$ ipython --no-banner

In [1]: import numpy as np

In [2]: import numpy.linalg as la

In [3]: np.set_printoptions(suppress=True, linewidth=160)

In [4]: rd = lambda a: np.round(a, 2) + 0

In [5]: K = np.array([[0.7, 0.0, -0.2, 0.1, -0.4, -0.3],
   ...:     [-0.7, 1.6, -0.7, 0.5, -2.5, 1.3],
   ...:     [-1.2, 0.6, -1.1, 0.8, -2.1, 0.1],
   ...:     [-0.5, 1.0, -0.9, 0.0, -1.3, -2.2],
   ...:     [-0.1, 0.0, -0.8, 0.7, -0.3, -0.6]])

In [6]: rng = np.random.default_rng(194612)

In [7]: K[3] = K[1] + 0.02 * rng.normal(size=6)

In [8]: print(rd(K))
[[ 0.7   0.   -0.2   0.1  -0.4  -0.3 ]
 [-0.7   1.6  -0.7   0.5  -2.5   1.3 ]
 [-1.2   0.6  -1.1   0.8  -2.1   0.1 ]
 [-0.74  1.62 -0.72  0.49 -2.48  1.27]
 [-0.1   0.   -0.8   0.7  -0.3  -0.6 ]]

In [9]: Uu, sv, vt = la.svd(K)

In [10]: print(rd(sv))
[5.48 1.67 0.94 0.41 0.03]

In [11]: B = Uu[:, :4] @ np.diag(sv[:4]) @ vt[:4]

In [12]: print(la.matrix_rank(K, rtol=0.05))
4

In [13]: print(rd(B))
[[ 0.7   0.   -0.2   0.1  -0.4  -0.3 ]
 [-0.7   1.61 -0.7   0.49 -2.5   1.29]
 [-1.2   0.6  -1.1   0.8  -2.1   0.1 ]
 [-0.73  1.61 -0.72  0.5  -2.48  1.28]
 [-0.1   0.   -0.8   0.7  -0.3  -0.6 ]]

In [14]: print(rd(np.abs(K - B).max()))
0.01

In [15]: print([round(float(x), 2) for x in la.svd(B, compute_uv=False)[:3]])
[5.48, 1.67, 0.94]

In [16]: print(rd(la.norm(B, 2) / la.norm(B)))
0.94

In [17]: print(np.argsort(-la.norm(B, axis=0).round(6), kind="stable")[:3])
[4 1 5]

In [18]: blk = np.stack([K, -2 * K, K[::-1]])

In [19]: print(blk.shape)
(3, 5, 6)

In [20]: print(la.matrix_rank(blk.reshape(3, -1)))
2

In [21]: print((blk @ K.T).shape)
(3, 5, 5)

In [22]: print(rd(np.einsum("bij,cij->bc", blk, blk)))
[[ 33.85 -67.69  32.38]
 [-67.69 135.39 -64.77]
 [ 32.38 -64.77  33.85]]

In [23]: vec = np.array([2, 1, 0, 0, 3, 3])

In [24]: print(rd(np.einsum("ij,j->i", K, vec)))
[-0.7  -3.4  -7.8  -3.47 -2.9 ]

In [25]: print(rd(K @ (2 * vec)))
[ -1.4   -6.8  -15.6   -6.95  -5.8 ]

In [26]: print(rd(K @ np.ones(6)))
[-0.1  -0.5  -2.9  -0.56 -1.1 ]

In [27]: print(np.sign((K @ vec).round(6)))
[-1. -1. -1. -1. -1.]

In [28]: print(rd(K @ np.eye(6)[0]))
[ 0.7  -0.7  -1.2  -0.74 -0.1 ]

In [29]: print(la.norm(K @ vec) <= la.norm(K, 2) * la.norm(vec) + 1e-9)
True

In [30]: arr = np.loadtxt("sample3.csv", delimiter=",")

In [31]: print(arr)
[[ 3.56 -1.12 -3.32]
 [-1.5   0.55 -4.74]
 [-4.27 -1.83 -1.86]
 [ 2.36 -3.09 -3.14]
 [-4.18 -0.65 -2.67]
 [-0.63  4.64  1.74]
 [ 4.01 -2.8   1.04]
 [-4.57 -0.07  2.03]
 [-2.27  2.27  3.84]
 [-2.58 -1.45  4.03]
 [-1.13  1.5  -4.63]
 [-1.4   4.8   0.09]
 [-4.83 -0.37 -1.24]
 [ 0.55  4.49 -2.12]
 [-3.5  -3.5   0.68]
 [ 0.04 -3.52 -3.55]
 [-1.15 -3.7  -3.17]
 [-0.47  1.84  4.63]
 [ 4.59 -0.16 -1.98]
 [ 0.07  3.28 -3.77]
 [-4.35  1.76  1.71]
 [-3.82 -1.43 -2.89]
 [ 0.5  -4.82 -1.25]
 [ 2.61 -3.37  2.62]
 [-1.42  4.76 -0.57]
 [-0.37  4.94 -0.65]
 [ 2.47 -2.55  3.52]
 [-4.39  2.3  -0.67]
 [ 4.5  -0.96  1.95]
 [-3.66 -2.81  1.92]
 [-4.09 -0.74 -2.78]]

In [32]: vec = np.array([-3, -3, -1])

In [33]: h1 = np.maximum(arr @ vec, 0)

In [34]: print(np.flatnonzero(h1 > 1e-9))
[ 1  2  3  4  7  9 10 12 14 15 16 20 21 22 27 29 30]

In [35]: print(rd(np.tanh(arr @ vec)))
[-1.    1.    1.    1.    1.   -1.   -1.    1.   -1.    1.    1.   -1.    1.   -1.    1.    1.    1.   -1.   -1.   -1.    1.    1.    1.   -0.33 -1.   -1.
 -1.    1.   -1.    1.    1.  ]

In [36]: def softmax(z):
    ...:     e = np.exp(z - z.max(axis=-1, keepdims=True))
    ...:     return e / e.sum(axis=-1, keepdims=True)
    ...: 

In [37]: print(rd(softmax(arr).sum(axis=1)))
[1. 1. 1. 1. 1. 1. 1. 1. 1. 1. 1. 1. 1. 1. 1. 1. 1. 1. 1. 1. 1. 1. 1. 1. 1. 1. 1. 1. 1. 1. 1.]

In [38]: print(rd(softmax(arr[30])))
[0.03 0.86 0.11]

In [39]: print(rd(softmax(arr[30] + 4)))
[0.03 0.86 0.11]

In [40]: S = arr @ arr.T / np.sqrt(3)

In [41]: print(softmax(S).round(6).argmax(axis=1))
[ 0  1  2  3  4  5  6  7  8  9 10 11 12 13 14 15 16 17 18 19 20 21 22 23 24 25 26 27 28 29 30]

In [42]: X = np.loadtxt("arr.csv", delimiter=",")

In [43]: print(X)
[[  1.33  20.81  -5.32 -10.74]
 [-45.34   9.13   0.75  39.12]
 [-43.83   6.55   0.7   37.8 ]
 [  1.26  21.6   -3.44 -12.91]
 [-20.15  25.45  -0.38  48.64]
 [-43.6    7.59  -0.59  39.04]
 [-20.39  24.23  -1.91  46.16]
 [-43.25   7.7    0.39  37.  ]
 [-43.83   8.44  -2.51  38.53]
 [-43.33   8.12   0.13  36.59]
 [-20.53  23.36   1.28  48.5 ]
 [-20.01  24.05  -0.6   46.94]
 [  1.49  22.86  -4.63 -12.76]
 [-20.57  23.05   0.11  47.98]
 [-43.88   8.4   -0.6   37.33]
 [-43.62   9.53   0.22  36.72]
 [-19.57  23.5    0.81  47.63]
 [-20.68  24.64  -0.54  48.68]
 [  1.5   22.77  -2.48 -11.79]
 [  1.88  20.69  -4.63 -12.17]
 [-43.02   9.67   0.07  37.52]
 [-45.28   8.47   0.83  39.43]
 [  1.21  23.88  -2.69 -12.24]
 [  2.18  21.61  -3.47 -11.18]
 [-19.56  23.45   0.4   47.11]
 [-43.86   6.64   0.46  37.52]
 [  1.33  21.63  -5.4  -12.33]
 [-21.03  23.02  -0.59  47.25]
 [-20.22  23.61  -1.16  48.02]
 [  2.16  22.41  -3.15 -11.42]
 [-45.47   8.55  -0.45  38.67]
 [  2.96  22.51  -1.79 -12.58]
 [-19.7   23.72  -0.23  47.31]]

In [44]: vec = np.array([-1, -2, 1, -3])

In [45]: rhs = X @ vec

In [46]: coef, lr = np.zeros(4), 1 / la.norm(X, 2) ** 2

In [47]: for i in range(8):
    ...:     coef -= lr * X.T @ (X @ coef - rhs)
    ...:     if i % 2 == 0: print(i, round(la.norm(X @ coef - rhs), 2))
    ...: 
0 207.46
2 172.78
4 144.97
6 122.58

In [48]: print(rd(coef))
[ 0.35 -1.63  0.06 -2.09]

In [49]: cent = X[[12, 25]].astype(float)

In [50]: for _ in range(7):
    ...:     idx = la.norm(X[:, None] - cent, axis=-1).argmin(axis=1)
    ...:     cent = np.array([X[idx == j].mean(axis=0) for j in range(2)])
    ...: 

In [51]: print(idx)
[0 1 1 0 1 1 1 1 1 1 1 1 0 1 1 1 1 1 0 0 1 1 0 0 1 1 0 1 1 0 1 0 1]

In [52]: print(rd(cent))
[[  1.73  22.08  -3.7  -12.01]
 [-32.64  15.69  -0.15  42.59]]

In [53]: print(X.reshape(2, -1))
[[  1.33  20.81  -5.32 -10.74 -45.34   9.13   0.75  39.12 -43.83   6.55   0.7   37.8    1.26  21.6   -3.44 -12.91 -20.15  25.45  -0.38  48.64 -43.6    7.59
   -0.59  39.04 -20.39  24.23  -1.91  46.16 -43.25   7.7    0.39  37.   -43.83   8.44  -2.51  38.53 -43.33   8.12   0.13  36.59 -20.53  23.36   1.28  48.5
  -20.01  24.05  -0.6   46.94   1.49  22.86  -4.63 -12.76 -20.57  23.05   0.11  47.98 -43.88   8.4   -0.6   37.33 -43.62   9.53   0.22  36.72 -19.57  23.5 ]
 [  0.81  47.63 -20.68  24.64  -0.54  48.68   1.5   22.77  -2.48 -11.79   1.88  20.69  -4.63 -12.17 -43.02   9.67   0.07  37.52 -45.28   8.47   0.83  39.43
    1.21  23.88  -2.69 -12.24   2.18  21.61  -3.47 -11.18 -19.56  23.45   0.4   47.11 -43.86   6.64   0.46  37.52   1.33  21.63  -5.4  -12.33 -21.03  23.02
   -0.59  47.25 -20.22  23.61  -1.16  48.02   2.16  22.41  -3.15 -11.42 -45.47   8.55  -0.45  38.67   2.96  22.51  -1.79 -12.58 -19.7   23.72  -0.23  47.31]]

In [54]: print(X.ravel(order="F"))
[  1.33 -45.34 -43.83   1.26 -20.15 -43.6  -20.39 -43.25 -43.83 -43.33 -20.53 -20.01   1.49 -20.57 -43.88 -43.62 -19.57 -20.68   1.5    1.88 -43.02 -45.28
   1.21   2.18 -19.56 -43.86   1.33 -21.03 -20.22   2.16 -45.47   2.96 -19.7   20.81   9.13   6.55  21.6   25.45   7.59  24.23   7.7    8.44   8.12  23.36
  24.05  22.86  23.05   8.4    9.53  23.5   24.64  22.77  20.69   9.67   8.47  23.88  21.61  23.45   6.64  21.63  23.02  23.61  22.41   8.55  22.51  23.72
  -5.32   0.75   0.7   -3.44  -0.38  -0.59  -1.91   0.39  -2.51   0.13   1.28  -0.6   -4.63   0.11  -0.6    0.22   0.81  -0.54  -2.48  -4.63   0.07   0.83
  -2.69  -3.47   0.4    0.46  -5.4   -0.59  -1.16  -3.15  -0.45  -1.79  -0.23 -10.74  39.12  37.8  -12.91  48.64  39.04  46.16  37.    38.53  36.59  48.5
  46.94 -12.76  47.98  37.33  36.72  47.63  48.68 -11.79 -12.17  37.52  39.43 -12.24 -11.18  47.11  37.52 -12.33  47.25  48.02 -11.42  38.67 -12.58  47.31]

In [55]: print(X.reshape(-1, 2))
[[  1.33  20.81]
 [ -5.32 -10.74]
 [-45.34   9.13]
 [  0.75  39.12]
 [-43.83   6.55]
 [  0.7   37.8 ]
 [  1.26  21.6 ]
 [ -3.44 -12.91]
 [-20.15  25.45]
 [ -0.38  48.64]
 [-43.6    7.59]
 [ -0.59  39.04]
 [-20.39  24.23]
 [ -1.91  46.16]
 [-43.25   7.7 ]
 [  0.39  37.  ]
 [-43.83   8.44]
 [ -2.51  38.53]
 [-43.33   8.12]
 [  0.13  36.59]
 [-20.53  23.36]
 [  1.28  48.5 ]
 [-20.01  24.05]
 [ -0.6   46.94]
 [  1.49  22.86]
 [ -4.63 -12.76]
 [-20.57  23.05]
 [  0.11  47.98]
 [-43.88   8.4 ]
 [ -0.6   37.33]
 [-43.62   9.53]
 [  0.22  36.72]
 [-19.57  23.5 ]
 [  0.81  47.63]
 [-20.68  24.64]
 [ -0.54  48.68]
 [  1.5   22.77]
 [ -2.48 -11.79]
 [  1.88  20.69]
 [ -4.63 -12.17]
 [-43.02   9.67]
 [  0.07  37.52]
 [-45.28   8.47]
 [  0.83  39.43]
 [  1.21  23.88]
 [ -2.69 -12.24]
 [  2.18  21.61]
 [ -3.47 -11.18]
 [-19.56  23.45]
 [  0.4   47.11]
 [-43.86   6.64]
 [  0.46  37.52]
 [  1.33  21.63]
 [ -5.4  -12.33]
 [-21.03  23.02]
 [ -0.59  47.25]
 [-20.22  23.61]
 [ -1.16  48.02]
 [  2.16  22.41]
 [ -3.15 -11.42]
 [-45.47   8.55]
 [ -0.45  38.67]
 [  2.96  22.51]
 [ -1.79 -12.58]
 [-19.7   23.72]
 [ -0.23  47.31]]

In [56]: blk = X.reshape(33, 2, -1)

In [57]: print(np.einsum("ihd,jhd->hij", blk, blk).shape)
(2, 33, 33)

In [58]: print(blk.transpose(1, 0, 2))
[[[  1.33  20.81]
  [-45.34   9.13]
  [-43.83   6.55]
  [  1.26  21.6 ]
  [-20.15  25.45]
  [-43.6    7.59]
  [-20.39  24.23]
  [-43.25   7.7 ]
  [-43.83   8.44]
  [-43.33   8.12]
  [-20.53  23.36]
  [-20.01  24.05]
  [  1.49  22.86]
  [-20.57  23.05]
  [-43.88   8.4 ]
  [-43.62   9.53]
  [-19.57  23.5 ]
  [-20.68  24.64]
  [  1.5   22.77]
  [  1.88  20.69]
  [-43.02   9.67]
  [-45.28   8.47]
  [  1.21  23.88]
  [  2.18  21.61]
  [-19.56  23.45]
  [-43.86   6.64]
  [  1.33  21.63]
  [-21.03  23.02]
  [-20.22  23.61]
  [  2.16  22.41]
  [-45.47   8.55]
  [  2.96  22.51]
  [-19.7   23.72]]

 [[ -5.32 -10.74]
  [  0.75  39.12]
  [  0.7   37.8 ]
  [ -3.44 -12.91]
  [ -0.38  48.64]
  [ -0.59  39.04]
  [ -1.91  46.16]
  [  0.39  37.  ]
  [ -2.51  38.53]
  [  0.13  36.59]
  [  1.28  48.5 ]
  [ -0.6   46.94]
  [ -4.63 -12.76]
  [  0.11  47.98]
  [ -0.6   37.33]
  [  0.22  36.72]
  [  0.81  47.63]
  [ -0.54  48.68]
  [ -2.48 -11.79]
  [ -4.63 -12.17]
  [  0.07  37.52]
  [  0.83  39.43]
  [ -2.69 -12.24]
  [ -3.47 -11.18]
  [  0.4   47.11]
  [  0.46  37.52]
  [ -5.4  -12.33]
  [ -0.59  47.25]
  [ -1.16  48.02]
  [ -3.15 -11.42]
  [ -0.45  38.67]
  [ -1.79 -12.58]
  [ -0.23  47.31]]]

In [59]: print(np.swapaxes(blk, 1, 2)[29])
[[  2.16  -3.15]
 [ 22.41 -11.42]]

In [60]: print(blk.shape)
(33, 2, 2)
